$ python3 -q
>>> import numpy as np
>>> np.set_printoptions(precision=3, suppress=True, linewidth=120)
>>> def rnd(a):
...     return np.round(a, 3) + 0
... 
>>> X = np.loadtxt("case1.csv", delimiter=",")
>>> print(X)
[[0. 2. 3.]
 [2. 4. 4.]
 [3. 4. 6.]]
>>> rng = np.random.default_rng(93148)
>>> z = rng.permutation(3)
>>> other = X[:, z] * rng.choice([-1, 1], 3)
>>> print(other)
[[-3. -0. -2.]
 [-4. -2. -4.]
 [-6. -3. -4.]]
>>> U, _, vt = np.linalg.svd(X.T @ other)
>>> print(rnd(U @ vt))
[[ 0. -1.  0.]
 [ 0.  0. -1.]
 [-1.  0.  0.]]
>>> print(rnd(np.linalg.lstsq(X, other)[0]))
[[ 0. -1.  0.]
 [ 0.  0. -1.]
 [-1.  0.  0.]]
>>> w, vecs = np.linalg.eig(X)
>>> print(rnd(w))
[10.371 -1.277  0.906]
>>> print(rnd(np.sort(np.linalg.eigvals(X @ X))))
[  0.821   1.63  107.548]
>>> print(rnd(np.sort(np.linalg.eigvals(X.T))))
[-1.277  0.906 10.371]
>>> other = np.array([[-1, 3], [1, -2]])
>>> Z = np.kron(other, X)
>>> print(Z.shape)
(6, 6)
>>> print(np.linalg.matrix_rank(Z))
6
>>> data = np.array([[-0.91, -0.77], [-0.78, -0.66], [-0.26, -0.22]])
>>> U, sigma, vt = np.linalg.svd(data)
>>> print(rnd(sigma))
[1.607 0.   ]
>>> other = U[:, :1] @ np.diag(sigma[:1]) @ vt[:1]
>>> print(rnd(np.linalg.norm(data - other) / np.linalg.norm(data)))
0.0
>>> print(rnd(np.linalg.norm(data - other, 2)), rnd(sigma[1]))
0.0 0.0
>>> print(np.linalg.matrix_rank(data, rtol=0.1))
1
>>> print(rnd(np.linalg.svd(data, compute_uv=False)))
[1.607 0.   ]
>>> print(np.count_nonzero(data))
6
>>> print(np.abs(data).max())
0.91
>>> np.zeros(3, 2)
Traceback (most recent call last):
  File "<python-input-30>", line 1, in <module>
    np.zeros(3, 2)
    ~~~~~~~~^^^^^^
TypeError: Cannot interpret '2' as a data type
>>> print(rnd(np.linalg.norm(data)))
1.607
>>> print(np.linalg.matrix_rank(data))
1
>>> print(np.unravel_index(np.abs(data).argmax(), data.shape))
(np.int64(0), np.int64(0))
>>> print(data.mean(axis=0))
[-0.65 -0.55]
>>> print(rnd(data - data[0]))
[[0.   0.  ]
 [0.13 0.11]
 [0.65 0.55]]
>>> Q = X.astype(float).copy()
>>> for j in range(3):
...     Q[:, j] -= Q[:, :j] @ (Q[:, :j].T @ Q[:, j])
...     Q[:, j] /= np.linalg.norm(Q[:, j])
... 
>>> print(rnd(Q.T @ Q))
[[1. 0. 0.]
 [0. 1. 0.]
 [0. 0. 1.]]
>>> print(rnd(Q))
[[ 0.     0.874  0.485]
 [ 0.555  0.404 -0.728]
 [ 0.832 -0.269  0.485]]
>>> print(rnd(Q.T @ X))
[[3.606 5.547 7.211]
 [0.    2.287 2.623]
 [0.    0.    1.455]]
>>> feats = np.array([[2, 3, 3, 2], [4, 1, 0, 0], [2, 3, 2, 0]])
>>> print(feats)
[[2 3 3 2]
 [4 1 0 0]
 [2 3 2 0]]
>>> r = np.linalg.matrix_rank(data)
>>> print(r)
1
>>> null = np.linalg.svd(data)[2][r:].T
>>> print(null.shape)
(2, 1)
>>> print(np.allclose(data @ null, 0))
True
>>> print([int(np.linalg.matrix_rank(data[:i])) for i in range(1, len(data) + 1)])
[1, 1, 1]
>>> print([int(np.linalg.matrix_rank(np.delete(data, i, axis=0))) for i in range(3)])
[1, 1, 1]
>>> print(np.linalg.matrix_rank(data.T @ data), np.linalg.matrix_rank(data @ data.T))
1 1
>>> def softmax(z):
...     e = np.exp(z - z.max(axis=-1, keepdims=True))
...     return e / e.sum(axis=-1, keepdims=True)
... 
>>> print(rnd(softmax(feats[0] + 3)))
[0.134 0.366 0.366 0.134]
>>> print(rnd(softmax(10 * feats[0])))
[0.  0.5 0.5 0. ]
>>> print(rnd(softmax(feats[0])))
[0.134 0.366 0.366 0.134]
>>> print(softmax(feats).sum(axis=1))
[1. 1. 1.]
>>> S = feats @ feats.T / np.sqrt(4)
>>> print(rnd(softmax(S + np.triu(np.full(S.shape, -np.inf), 1))))
[[1.    0.    0.   ]
 [0.047 0.953 0.   ]
 [0.721 0.013 0.265]]
>>> mat = np.array([[2, 1, 3, 2], [2, 1, 0, 0], [0, 0, 1, 2]])
>>> print(mat)
[[2 1 3 2]
 [2 1 0 0]
 [0 0 1 2]]
>>> other = mat[0, 0] * mat[1:] - np.outer(mat[1:, 0], mat[0])
>>> print(other)
[[ 0  0 -6 -4]
 [ 0  0  2  4]]
>>> print(np.flatnonzero(~other.round(6).any(axis=1)))
[]
>>> print(mat[:, 0] / mat[0, 0])
[1. 1. 0.]
>>> other = mat / np.linalg.norm(mat, axis=1, keepdims=True)
>>> C2 = other @ other.T
>>> print((np.abs(C2) > 0.9).astype(int))
[[1 0 0]
 [0 1 0]
 [0 0 1]]
>>> print(rnd(C2))
[[1.    0.527 0.738]
 [0.527 1.    0.   ]
 [0.738 0.    1.   ]]
>>> print(np.degrees(np.arccos(np.clip(C2[2, 1], -1, 1))))
90.0
>>> x = np.array([9, 3, -9, 3])
>>> print(np.sign((mat @ x).round(6)))
[ 0  1 -1]
>>> print((mat * x).sum(axis=1))
[ 0 21 -3]
>>> other = mat / np.sqrt((mat ** 2).mean(axis=1, keepdims=True))
>>> print(mat - mat.mean(axis=1, keepdims=True))
[[ 0.   -1.    1.    0.  ]
 [ 1.25  0.25 -0.75 -0.75]
 [-0.75 -0.75  0.25  1.25]]
>>> print(rnd(np.linalg.norm(other, axis=1)))
[2. 2. 2.]
>>> arr = np.load("test1.npy")
>>> print(arr)
[[0 1 0]
 [1 0 1]
 [0 1 0]]
>>> # column 2 repeats column 0
>>> print(np.linalg.cond(arr) > 100)
True
>>> print(np.argsort(-np.linalg.norm(arr, axis=0).round(6), kind="stable")[:3])
[1 0 2]
>>> m1 = np.array([[-4.0, 1.0, 0.0], [0.0, 3.0, 3.0], [0.0, 1.0, 5.0]])
>>> z = rng.permutation(3)
>>> other = m1[:, z] * rng.choice([-1, 1], 3)
>>> print(other)
[[-0. -4. -1.]
 [-3.  0. -3.]
 [-5.  0. -1.]]
>>> U, _, vt = np.linalg.svd(m1.T @ other)
>>> print(rnd(np.linalg.lstsq(m1, other)[0]))
[[ 0.  1.  0.]
 [ 0.  0. -1.]
 [-1.  0.  0.]]
>>> print(z)
[2 0 1]
>>> Q, Rm = np.linalg.qr(other)
>>> print(rnd(Q.T @ Q))
[[1. 0. 0.]
 [0. 1. 0.]
 [0. 0. 1.]]
>>> print(rnd(Rm))
[[ 5.831  0.     2.401]
 [ 0.    -4.    -1.   ]
 [ 0.     0.     2.058]]
>>> print(np.trace(Q @ Q.T))
3.0
